% python3 -q
>>> import numpy as np
>>> import numpy.linalg as la
>>> np.set_printoptions(precision=1, suppress=True, linewidth=140, floatmode="fixed")
>>> K = np.array([[-1.2, 0.4, 0.3, -2.0],
...     [0.5, 0.3, -0.9, -0.9],
...     [-1.1, -1.1, 0.2, 0.6],
...     [0.6, 0.6, 0.1, -2.9],
...     [0.4, 1.3, -1.0, 0.7],
...     [-0.5, 0.3, 0.3, 0.4],
...     [0.7, -0.2, 1.5, 0.3],
...     [-0.5, 0.0, 0.6, 2.5],
...     [0.0, -2.0, -1.2, -1.1],
...     [-2.4, -0.1, 0.5, 1.5]])
>>> rng = np.random.default_rng(254)
>>> K[:, 3] = -3 * K[:, 1] + 0.1 * rng.normal(size=10)
>>> K.round(1) + 0
array([[-1.2,  0.4,  0.3, -1.1],
       [ 0.5,  0.3, -0.9, -0.9],
       [-1.1, -1.1,  0.2,  3.1],
       [ 0.6,  0.6,  0.1, -1.8],
       [ 0.4,  1.3, -1.0, -4.0],
       [-0.5,  0.3,  0.3, -1.0],
       [ 0.7, -0.2,  1.5,  0.6],
       [-0.5,  0.0,  0.6,  0.0],
       [ 0.0, -2.0, -1.2,  6.0],
       [-2.4, -0.1,  0.5,  0.2]])
>>> J = np.load("arr.npy")
>>> J
array([[ 14.7,  -5.5,   3.7,  -3.6, -10.9,   2.9],
       [  8.8,  -8.1,   6.6,  -7.5, -12.4,  -2.0],
       [-11.5,  -5.8,   6.4,  -8.6,  -3.9, -10.2],
       [  1.2,  -8.8,   8.0,  -9.7, -11.1,  -6.3],
       [ 15.9,  -4.5,   2.6,  -2.2,  -9.9,   4.3],
       [-14.0,   6.0,  -4.2,   4.2,  11.3,  -2.2],
       [ -6.8,  -7.6,   7.7,  -9.8,  -7.5,  -9.3],
       [ 16.6,   1.3,  -2.8,   4.4,  -3.1,   9.2],
       [ -9.1,  -6.9,   7.2,  -9.3,  -5.9,  -9.8],
       [  6.1,  -8.6,   7.3,  -8.5, -12.2,  -3.7],
       [ 15.2,  -5.1,   3.3,  -3.1, -10.6,   3.4],
       [ -5.1,   8.7,  -7.5,   8.9,  12.1,   4.2],
       [ 13.9,   4.3,  -5.3,   7.3,   1.4,  10.2],
       [-12.5,   6.8,  -5.1,   5.4,  11.9,  -0.8],
       [ 15.3,  -5.0,   3.2,  -3.0, -10.5,   3.6],
       [-15.3,  -3.1,   4.3,  -6.2,   0.5,  -9.9],
       [-16.4,   3.7,  -1.9,   1.3,   9.2,  -5.2],
       [-17.0,  -0.6,   2.2,  -3.7,   4.0,  -8.8],
       [-15.6,   4.7,  -2.9,   2.5,  10.1,  -4.0],
       [ 17.3,  -1.0,  -0.7,   2.0,  -6.0,   7.7]])
>>> Ac = J - J.mean(axis=0)
>>> V = la.svd(Ac)[2][:2]
>>> A2 = Ac - Ac @ V.T @ V
>>> (Ac @ V.T).std(axis=0)
array([15.7, 11.7])
>>> round(float(la.norm(A2) / la.norm(Ac)), 1)
0.0
>>> np.diag(V.T @ V)
array([0.7, 0.2, 0.2, 0.3, 0.4, 0.3])
>>> np.round(np.cov(Ac @ V.T, rowvar=False), 1) + 0
array([[259.7,   0.0],
       [  0.0, 144.6]])
